$ ipython --no-banner

In [1]: import numpy as np

In [2]: np.set_printoptions(precision=2, suppress=True, linewidth=100, floatmode="fixed")

In [3]: mat = np.load("block13.npy")

In [4]: mat
Out[4]: 
array([[  1,  -2,   3,   2],
       [ -1,   1,   6,   4],
       [ -3,   3,   9,   4],
       [ -4,   2,   8,   5],
       [ -5,   4,   7,   2],
       [ -6,   5,   8,   2],
       [ -5,   6,  11,   2],
       [ -8,   4,   8,   4],
       [-10,   4,   5,   7],
       [-10,   6,   4,   6],
       [-13,   8,   7,   3],
       [-13,   6,  10,   5],
       [-10,   6,  12,   8],
       [ -9,   9,  14,   7],
       [ -7,   9,  16,   9],
       [ -7,   8,  14,   8],
       [ -4,   6,  14,   5],
       [ -3,   7,  15,   3],
       [ -6,   7,  16,   1],
       [ -7,   7,  17,  -2],
       [ -7,   6,  14,  -3],
       [ -4,   6,  16,  -4],
       [ -1,   7,  16,  -5],
       [ -2,   5,  13,  -4],
       [ -1,   8,  10,  -3],
       [  0,   5,   7,   0]])

In [5]: M2 = np.c_[mat[:, :1] @ np.array([[8]]), np.array([5, 1, 1, -1, 2, 1, 2, -2, 5, 4, 0, 3, 2, 2, 3, 4, -5, 1, 1, 3, 3, 1, -3, -1, -3, -4])]

In [6]: M2
Out[6]: 
array([[   8,    5],
       [  -8,    1],
       [ -24,    1],
       [ -32,   -1],
       [ -40,    2],
       [ -48,    1],
       [ -40,    2],
       [ -64,   -2],
       [ -80,    5],
       [ -80,    4],
       [-104,    0],
       [-104,    3],
       [ -80,    2],
       [ -72,    2],
       [ -56,    3],
       [ -56,    4],
       [ -32,   -5],
       [ -24,    1],
       [ -48,    1],
       [ -56,    3],
       [ -56,    3],
       [ -32,    1],
       [  -8,   -3],
       [ -16,   -1],
       [  -8,   -3],
       [   0,   -4]])

In [7]: np.round(np.linalg.norm(M2 - mat @ np.linalg.lstsq(mat, M2)[0], axis=0), 2) + 0
Out[7]: array([ 0.00, 11.10])

In [8]: np.round(np.linalg.lstsq(mat, M2[:, 0])[0], 2) + 0
Out[8]: array([8.00, 0.00, 0.00, 0.00])

In [9]: np.linalg.norm(np.linalg.qr(mat)[0].T @ M2, axis=0) ** 2 / ((M2 ** 2).sum(axis=0) + 1e-12)
Out[9]: array([1.00, 0.40])

In [10]: np.linalg.matrix_rank(np.c_[mat, M2])
Out[10]: np.int64(5)

In [11]: Xs = (mat - mat.mean(axis=0)) / mat.std(axis=0)

In [12]: Xs.std(axis=0)
Out[12]: array([1.00, 1.00, 1.00, 1.00])

In [13]: np.argwhere(np.abs(Xs) > 2)
Out[13]: array([[0, 1]])

In [14]: beta = np.linalg.lstsq(np.delete(Xs, 0, axis=1), Xs[:, 0])[0]

In [15]: round(float(1 - np.var(Xs[:, 0] - np.delete(Xs, 0, axis=1) @ beta)), 2)
Out[15]: 0.48

In [16]: G = np.cov(mat, rowvar=False)

In [17]: G
Out[17]: 
array([[14.65, -4.14,  0.02, -7.76],
       [-4.14,  6.26,  7.00,  0.08],
       [ 0.02,  7.00, 17.86, -4.47],
       [-7.76,  0.08, -4.47, 16.50]])

In [18]: np.round(np.corrcoef(mat.T), 2) + 0
Out[18]: 
array([[ 1.00, -0.43,  0.00, -0.50],
       [-0.43,  1.00,  0.66,  0.01],
       [ 0.00,  0.66,  1.00, -0.26],
       [-0.50,  0.01, -0.26,  1.00]])

In [19]: np.polyfit(mat[:, 1], mat[:, 2], 1)
Out[19]: array([1.12, 4.62])

In [20]: np.argsort(-mat.std(axis=0).round(6), kind="stable")
Out[20]: array([2, 3, 0, 1])

In [21]: np.argwhere(np.triu(np.abs(np.corrcoef(mat.T)) > 0.8, 1))
Out[21]: array([], shape=(0, 2), dtype=int64)

In [22]: np.linalg.svd(mat, compute_uv=False)
Out[22]: array([72.85, 25.05, 13.37,  6.88])

In [23]: np.abs(mat).max()
Out[23]: np.int64(17)

In [24]: q, r_ = np.linalg.qr(mat)

In [25]: np.allclose(r_.T @ r_, mat.T @ mat)
Out[25]: True

In [26]: np.round(q.T @ q, 2) + 0
Out[26]: 
array([[1.00, 0.00, 0.00, 0.00],
       [0.00, 1.00, 0.00, 0.00],
       [0.00, 0.00, 1.00, 0.00],
       [0.00, 0.00, 0.00, 1.00]])

In [27]: np.abs(np.diag(r_))
Out[27]: array([34.28, 15.88, 17.99, 17.13])

In [28]: rng = np.random.default_rng(981)

In [29]: data = np.array([[1, 3, 8],
    ...:     [2, 2, -6],
    ...:     [-7, 0, -6],
    ...:     [-7, -4, 5],
    ...:     [-1, -5, 8],
    ...:     [-4, 1, 0],
    ...:     [-9, 1, -1]]) * (rng.random((7, 3)) < 0.3)

In [30]: data
Out[30]: 
array([[ 0,  0,  0],
       [ 2,  2,  0],
       [ 0,  0,  0],
       [ 0,  0,  0],
       [ 0,  0,  8],
       [ 0,  0,  0],
       [-9,  0, -1]])

In [31]: vec = np.array([0, 0, 1])

In [32]: y = data @ vec

In [33]: y
Out[33]: array([ 0,  0,  0,  0,  8,  0, -1])

In [34]: try:
    ...:     np.linalg.solve(data, y)
    ...: except np.linalg.LinAlgError as e:
    ...:     print(e)
    ...: 
Last 2 dimensions of the array must be square

In [35]: y = y + 0.3 * rng.normal(size=7)

In [36]: y
Out[36]: array([ 0.02,  0.26, -0.09,  0.50,  7.80, -0.03, -1.41])

In [37]: beta, *_ = np.linalg.lstsq(data, y)

In [38]: np.round(data.T @ (y - data @ beta), 2) + 0
Out[38]: array([0.00, 0.00, 0.00])

In [39]: round(np.linalg.norm(y - data @ beta), 2)
Out[39]: np.float64(0.51)

In [40]: beta.round()
Out[40]: array([0.00, 0.00, 1.00])

In [41]: beta
Out[41]: array([0.05, 0.08, 0.97])
